% ipython --no-banner

In [1]: import numpy as np

In [2]: import numpy.linalg as la

In [3]: np.set_printoptions(suppress=True, linewidth=200)

In [4]: tidy = lambda a: np.round(a, 2) + 0

In [5]: m1 = np.load("a.npy")

In [6]: m1
Out[6]: 
array([[ 5,  5,  5,  5],
       [ 5, 10, 10, 10],
       [ 5, 10, 15, 15],
       [ 5, 10, 15, 20]])

In [7]: L = la.cholesky(m1)

In [8]: tidy(L)
Out[8]: 
array([[2.24, 0.  , 0.  , 0.  ],
       [2.24, 2.24, 0.  , 0.  ],
       [2.24, 2.24, 2.24, 0.  ],
       [2.24, 2.24, 2.24, 2.24]])

In [9]: la.eigvalsh(m1).min() > 0
Out[9]: np.True_

In [10]: tidy(np.prod(np.diag(L)) ** 2), tidy(la.det(m1))
Out[10]: (np.float64(625.0), np.float64(625.0))

In [11]: feats = np.loadtxt("data.csv", delimiter=",")

In [12]: feats
Out[12]: 
array([[0., 0., 0., 0.],
       [0., 0., 1., 1.],
       [0., 1., 0., 0.],
       [0., 1., 0., 0.]])

In [13]: tidy(np.trace(la.pinv(feats) @ feats))
Out[13]: np.float64(2.0)

In [14]: la.lstsq(feats[:-1].T, feats[-1])[2]
Out[14]: np.int32(2)

In [15]: np.abs(np.diag(la.qr(feats)[1])) > 1e-9
Out[15]: array([False,  True,  True, False])

In [16]: np.allclose(feats[:-1].T @ la.lstsq(feats[:-1].T, feats[-1])[0], feats[-1])
Out[16]: True

In [17]: vals, vecs = la.eigh(feats)

In [18]: vec = np.array([3, 3, 2, 2])

In [19]: tidy(vecs * np.abs(vals) @ vecs.T)
Out[19]: 
array([[0.  , 0.  , 0.  , 0.  ],
       [0.  , 1.41, 0.  , 0.  ],
       [0.  , 0.  , 0.71, 0.71],
       [0.  , 0.  , 0.71, 0.71]])

In [20]: tidy(la.eigvalsh(feats[1:, 1:]))
Out[20]: array([-1.41,  0.  ,  1.41])

In [21]: tidy(vec @ feats @ vec / (vec @ vec)), tidy(vals[0]), tidy(vals[-1])
Out[21]: (np.float64(0.92), np.float64(-1.41), np.float64(1.41))

In [22]: vec @ feats @ vec
Out[22]: np.float64(24.0)

In [23]: tidy(vecs * np.maximum(vals, 0) @ vecs.T)
Out[23]: 
array([[0.  , 0.  , 0.  , 0.  ],
       [0.  , 0.71, 0.5 , 0.5 ],
       [0.  , 0.5 , 0.35, 0.35],
       [0.  , 0.5 , 0.35, 0.35]])

In [24]: np.abs(feats).sum(axis=1).max(), tidy(np.abs(vals).max())
Out[24]: (np.float64(2.0), np.float64(1.41))
